% python3 -q
>>> import numpy as np
>>> np.set_printoptions(suppress=True, linewidth=160)
>>> A = np.loadtxt("layer19.csv", delimiter=",")
>>> A
array([[-3.,  2.,  0.,  2.,  0., -1., -1.],
       [-6., -2.,  1., -1.,  2., -2.,  1.],
       [-6., -2., -1., -1.,  0., -2., -1.],
       [ 6.,  1.,  0.,  2., -1.,  2.,  0.],
       [-3., -2.,  0., -1.,  1., -1., -2.],
       [-3.,  2.,  1.,  2.,  2., -1.,  1.],
       [ 3.,  1.,  2., -1., -2.,  1.,  0.],
       [-6.,  1., -1.,  2., -2., -2.,  0.],
       [-6.,  2., -2.,  1., -2., -2.,  2.],
       [ 0.,  1.,  0., -2., -1.,  0.,  1.],
       [-6.,  1., -1.,  1., -1., -2.,  0.],
       [ 6.,  0.,  0., -2.,  0.,  2., -2.]])
>>> left, s, Vh = np.linalg.svd(A)
>>> s.round(2) + 0
array([18.06,  7.45,  4.78,  3.93,  2.87,  2.2 ,  0.  ])
>>> np.argmax(s[:-1] / (s[1:] + 1e-6)) + 1
np.int64(6)
>>> out = left[:, :6] @ np.diag(s[:6]) @ Vh[:6]
>>> out.round(2) + 0
array([[-3.,  2.,  0.,  2.,  0., -1., -1.],
       [-6., -2.,  1., -1.,  2., -2.,  1.],
       [-6., -2., -1., -1.,  0., -2., -1.],
       [ 6.,  1.,  0.,  2., -1.,  2.,  0.],
       [-3., -2.,  0., -1.,  1., -1., -2.],
       [-3.,  2.,  1.,  2.,  2., -1.,  1.],
       [ 3.,  1.,  2., -1., -2.,  1.,  0.],
       [-6.,  1., -1.,  2., -2., -2.,  0.],
       [-6.,  2., -2.,  1., -2., -2.,  2.],
       [ 0.,  1.,  0., -2., -1.,  0.,  1.],
       [-6.,  1., -1.,  1., -1., -2.,  0.],
       [ 6.,  0.,  0., -2.,  0.,  2., -2.]])
>>> np.linalg.matrix_rank(out)
np.int64(6)
>>> round(np.abs(A - out).max(), 2)
np.float64(0.0)
>>> np.linalg.matrix_rank(A, rtol=0.05)
np.int64(6)
>>> th = np.radians(60)
>>> r_ = np.eye(7)
>>> r_[0, 0] = r_[2, 2] = np.cos(th)
>>> r_[0, 2], r_[2, 0] = -np.sin(th), np.sin(th)
>>> r_.round(2)
array([[ 0.5 ,  0.  , -0.87,  0.  ,  0.  ,  0.  ,  0.  ],
       [ 0.  ,  1.  ,  0.  ,  0.  ,  0.  ,  0.  ,  0.  ],
       [ 0.87,  0.  ,  0.5 ,  0.  ,  0.  ,  0.  ,  0.  ],
       [ 0.  ,  0.  ,  0.  ,  1.  ,  0.  ,  0.  ,  0.  ],
       [ 0.  ,  0.  ,  0.  ,  0.  ,  1.  ,  0.  ,  0.  ],
       [ 0.  ,  0.  ,  0.  ,  0.  ,  0.  ,  1.  ,  0.  ],
       [ 0.  ,  0.  ,  0.  ,  0.  ,  0.  ,  0.  ,  1.  ]])
>>> out = A @ r_.T
>>> np.round(np.linalg.svd(A, compute_uv=False), 2) + 0, np.round(np.linalg.svd(out, compute_uv=False), 2) + 0
(array([18.06,  7.45,  4.78,  3.93,  2.87,  2.2 ,  0.  ]), array([18.06,  7.45,  4.78,  3.93,  2.87,  2.2 ,  0.  ]))
>>> np.allclose(np.linalg.norm(A, axis=1), np.linalg.norm(out, axis=1))
True
>>> round(float(np.linalg.det(r_)), 2), np.trace(r_)
(1.0, np.float64(6.0))
>>> F = np.loadtxt("x.csv", delimiter=",")
>>> F
array([[ 1.,  0.,  0.,  0.,  0.,  0.,  0.,  0.,  0.],
       [-2.,  1.,  0.,  0.,  0.,  0.,  0.,  0.,  0.],
       [ 2., -2.,  1.,  0.,  0.,  0.,  0.,  0.,  0.],
       [-1.,  1.,  0.,  1.,  0.,  0.,  0.,  0.,  0.],
       [-2.,  1., -2., -2.,  1.,  0.,  0.,  0.,  0.],
       [-2.,  1.,  1.,  2.,  1.,  1.,  0.,  0.,  0.],
       [-1.,  0.,  2.,  2., -2.,  2.,  1.,  0.,  0.],
       [-1.,  2., -1., -2.,  1.,  1., -2.,  1.,  0.],
       [ 2., -2., -2.,  2., -1.,  2., -2.,  0.,  1.]])
>>> # triangular, det is the product of the diagonal
>>> round(np.linalg.norm(F) ** 2 / np.linalg.norm(F, 2) ** 2, 2)
np.float64(2.35)
>>> round(float(np.linalg.norm(F, "nuc")), 2)
22.93
>>> np.linalg.norm(F, axis=1).argmax()
np.int64(8)
>>> F[0] @ F[2]
np.float64(2.0)
>>> np.round(np.linalg.norm(F[0], 1), 2), round(float(np.linalg.norm(F[0], np.inf)), 2)
(np.float64(1.0), 1.0)
